>>> import numpy as np
>>> np.set_printoptions(precision=3, suppress=True, linewidth=120, legacy="1.25")
>>> tidy = lambda a: np.round(a, 3) + 0
>>> rng = np.random.default_rng(418)
>>> mat = (rng.random((4, 4)) < 0.3) + np.eye(4)
>>> mat /= mat.sum(axis=1, keepdims=True)
>>> print(tidy(mat))
[[0.333 0.    0.333 0.333]
 [0.    1.    0.    0.   ]
 [0.333 0.333 0.333 0.   ]
 [0.    0.    0.    1.   ]]
>>> idx = rng.permutation(4)
>>> print(idx)
[3 2 0 1]
>>> Y = mat[idx][:, idx]
>>> print(tidy(np.linalg.det(Y)), tidy(np.linalg.det(mat[idx])))
0.0 0.0
>>> print(np.allclose(Y, mat))
False
>>> print(tidy(np.trace(Y)))
2.667
>>> print(tidy(np.sort(np.abs(np.linalg.eigvals(Y)))))
[0.    0.667 1.    1.   ]
>>> print(tidy(np.sort(np.abs(np.linalg.eigvals(mat)))[::-1]))
[1.    1.    0.667 0.   ]
>>> print(mat @ np.ones(4))
[1. 1. 1. 1.]
>>> print(tidy(np.linalg.matrix_power(mat, 100)))
[[0.    0.333 0.    0.667]
 [0.    1.    0.    0.   ]
 [0.    0.667 0.    0.333]
 [0.    0.    0.    1.   ]]
>>> pr = np.eye(4)[1]
>>> for _ in range(5):
...     pr = pr @ mat
...     print(pr.round(3))
... 
[0. 1. 0. 0.]
[0. 1. 0. 0.]
[0. 1. 0. 0.]
[0. 1. 0. 0.]
[0. 1. 0. 0.]
>>> Uu, sig, Vh = np.linalg.svd(mat)
>>> evecs = Vh[:(sig > 1e-8).sum()]
>>> x0 = mat[0] + -2 * mat[1] + rng.integers(2) * np.eye(4)[3]
>>> print(tidy(x0))
[ 0.333 -2.     0.333  1.333]
>>> print(tidy(np.diag(evecs.T @ evecs)))
[0.5 1.  0.5 1. ]
>>> print(tidy(evecs.T @ evecs))
[[0.5 0.  0.5 0. ]
 [0.  1.  0.  0. ]
 [0.5 0.  0.5 0. ]
 [0.  0.  0.  1. ]]
>>> print(tidy(np.linalg.norm(x0 - evecs.T @ evecs @ x0)))
0.0
>>> P = np.triu(np.array([[-4, -1, 1, -5], [-4, -4, 2, -1], [-5, 0, 1, 4], [-2, 0, 0, 1]]), 1) + np.eye(4)
>>> Y = P @ mat @ np.linalg.inv(P)
>>> print(tidy(np.linalg.det(Y)))
0.0
>>> print(np.linalg.matrix_rank(Y))
3
>>> print(tidy(P @ mat - mat @ P))
[[ 0.333 -0.333  0.    -4.667]
 [ 0.667  0.667 -1.333  0.   ]
 [ 0.     0.333 -1.     4.667]
 [ 0.     0.     0.     0.   ]]
>>> print(tidy(Y))
[[ 0.667  0.     0.    -1.333]
 [ 0.667  2.333 -4.667 23.333]
 [ 0.333  0.667 -1.333 11.667]
 [ 0.     0.     0.     1.   ]]
>>> print(np.allclose(mat, mat.T))
False
>>> print(tidy(np.linalg.det(mat)))
0.0
>>> print(np.allclose(mat @ mat.T, mat.T @ mat))
False
>>> print(tidy((mat + mat.T) / 2))
[[0.333 0.    0.333 0.167]
 [0.    1.    0.167 0.   ]
 [0.333 0.167 0.333 0.   ]
 [0.167 0.    0.    1.   ]]
>>> print(tidy(np.trace(mat)))
2.667
>>> print(tidy(np.sort(np.abs(np.linalg.eigvals(mat)))))
[0.    0.667 1.    1.   ]
>>> print(tidy((mat - mat.T) / 2))
[[ 0.     0.     0.     0.167]
 [ 0.     0.    -0.167  0.   ]
 [ 0.     0.167  0.     0.   ]
 [-0.167  0.     0.     0.   ]]
>>> Y = np.array([[0, 1, -2], [2, 3, 3], [-3, 0, 3]])
>>> feats = np.triu(Y, 1)
>>> print(feats)
[[ 0  1 -2]
 [ 0  0  3]
 [ 0  0  0]]
>>> # triangular: eigenvalues sit on the diagonal
>>> print(np.unique(feats.round(6), axis=0).shape)
(3, 3)
>>> print(np.abs(np.diag(np.linalg.qr(feats)[1])) > 1e-9)
[False False False]
>>> print(tidy(feats @ np.linalg.pinv(feats) @ feats))
[[ 0.  1. -2.]
 [ 0.  0.  3.]
 [ 0.  0.  0.]]
>>> print(np.allclose(feats[:-1].T @ np.linalg.lstsq(feats[:-1].T, feats[-1])[0], feats[-1]))
True
>>> print(tidy(np.trace(np.linalg.pinv(feats) @ feats)))
2.0
